>>> import numpy as np
>>> np.set_printoptions(precision=2, suppress=True, linewidth=140)
>>> def rnd(a):
...     return np.round(a, 2) + 0
... 
>>> W0 = np.load("block17.npy")
>>> rnd(W0)
array([[1.  , 0.  , 0.  , 0.  ],
       [0.33, 0.33, 0.33, 0.  ],
       [0.33, 0.  , 0.33, 0.33],
       [0.25, 0.25, 0.25, 0.25]])
>>> # a transition matrix
>>> x0 = np.array([0, 2, 2, -1])
>>> h1 = np.maximum(W0 @ x0, 0)
>>> rnd(np.tanh(W0 @ x0))
array([0.  , 0.87, 0.32, 0.64])
>>> np.flatnonzero(h1 > 1e-9)
array([1, 2, 3])
>>> rnd(h1)
array([0.  , 1.33, 0.33, 0.75])
>>> data = np.loadtxt("w.csv", delimiter=",")
>>> data
array([[ 5.,  5.,  4.],
       [ 3., 24.,  1.],
       [ 4.,  5.,  0.]])
>>> # column 1 is much longer than the rest
>>> B = data / np.sqrt((data ** 2).mean(axis=1, keepdims=True))
>>> rnd(B[1])
array([0.21, 1.72, 0.07])
>>> rnd(np.linalg.norm(B, axis=1))
array([1.73, 1.73, 1.73])
>>> np.linalg.matrix_rank(B) == np.linalg.matrix_rank(data)
np.True_
>>> np.linalg.matrix_rank(data - data.mean(axis=1, keepdims=True))
np.int64(2)
>>> x0 = np.array([-3, 3, -1])
>>> target = data @ x0
>>> target
array([-4., 62.,  3.])
>>> print(rnd(np.linalg.solve(data, data[:, 1])))
[0. 1. 0.]
>>> m1, _ = np.linalg.qr(np.array([[2.0, 0.5, 0.1, 0.8],
...     [-0.4, 0.8, 0.0, 0.4],
...     [1.6, 1.4, -1.1, -0.8],
...     [0.0, -0.8, -0.2, -1.2]]))
>>> rnd(m1)
array([[-0.77,  0.25,  0.54,  0.22],
       [ 0.15, -0.65,  0.23,  0.7 ],
       [-0.62, -0.47, -0.62, -0.1 ],
       [ 0.  ,  0.54, -0.52,  0.67]])
>>> W1 = np.array([[5, 5, 5, 1, 4, 2], [0, 2, 3, 0, 5, 3], [1, 4, 2, 0, 5, 4]])
>>> c = np.array([0, 1, 2, 2, 1, 0])
>>> hid = np.maximum(data @ W1 + c, 0)
>>> (hid > 0).astype(int)
array([[1, 1, 1, 1, 1, 1],
       [1, 1, 1, 1, 1, 1],
       [1, 1, 1, 1, 1, 1]])
>>> (hid > 0).mean(axis=0)
array([1., 1., 1., 1., 1., 1.])
>>> W2 = np.array([[-7, -5, -7],
...     [3, -8, 5],
...     [-1, 9, -3],
...     [7, -6, -7],
...     [-3, -1, -2],
...     [9, 0, 9]])
>>> W1 @ W2
array([[-12, -30, -22],
       [ 15,   6,  18],
       [ 24, -24,  33]])
>>> hid @ W2
array([[ 123., -219.,   95.],
       [ 360.,   27.,  382.],
       [  39.,  -93.,  -15.]])
>>> rng = np.random.default_rng(9721)
>>> z = rng.permutation(4)
>>> z
array([3, 0, 2, 1])
>>> B = m1[z][:, z]
>>> rnd(np.linalg.det(B)), rnd(np.linalg.det(m1[z]))
(np.float64(-1.0), np.float64(-1.0))
>>> rnd(np.trace(B))
np.float64(-1.38)
>>> print(rnd(np.diag(B)))
[ 0.67 -0.77 -0.62 -0.65]
>>> rnd(B)
array([[ 0.67,  0.  , -0.52,  0.54],
       [ 0.22, -0.77,  0.54,  0.25],
       [-0.1 , -0.62, -0.62, -0.47],
       [ 0.7 ,  0.15,  0.23, -0.65]])
>>> F = np.array([[-2, -1, 0, 1],
...     [2, 3, 4, 5],
...     [6, 7, 8, 9],
...     [10, 11, 12, 13],
...     [14, 15, 16, 17],
...     [18, 19, 20, 21]])
>>> # rank 2
>>> rk = np.linalg.matrix_rank(F)
>>> rk
np.int64(2)
>>> ns = np.linalg.svd(F)[2][rk:].T
>>> [int(np.linalg.matrix_rank(F[:, :j + 1])) for j in range(4)]
[1, 2, 2, 2]
>>> ns.shape
(4, 2)
>>> U, sig, vt = np.linalg.svd(F)
>>> V = vt[:(sig > 1e-8).sum()]
>>> x0 = F[3] + 5 * F[5] + rng.integers(2) * np.eye(4)[1]
>>> x0
array([100., 106., 112., 118.])
>>> rnd(np.diag(V.T @ V))
array([0.7, 0.3, 0.3, 0.7])
>>> rnd(V.T @ V)
array([[ 0.7,  0.4,  0.1, -0.2],
       [ 0.4,  0.3,  0.2,  0.1],
       [ 0.1,  0.2,  0.3,  0.4],
       [-0.2,  0.1,  0.4,  0.7]])
>>> rnd(np.linalg.norm(x0 - V.T @ V @ x0))
np.float64(0.0)
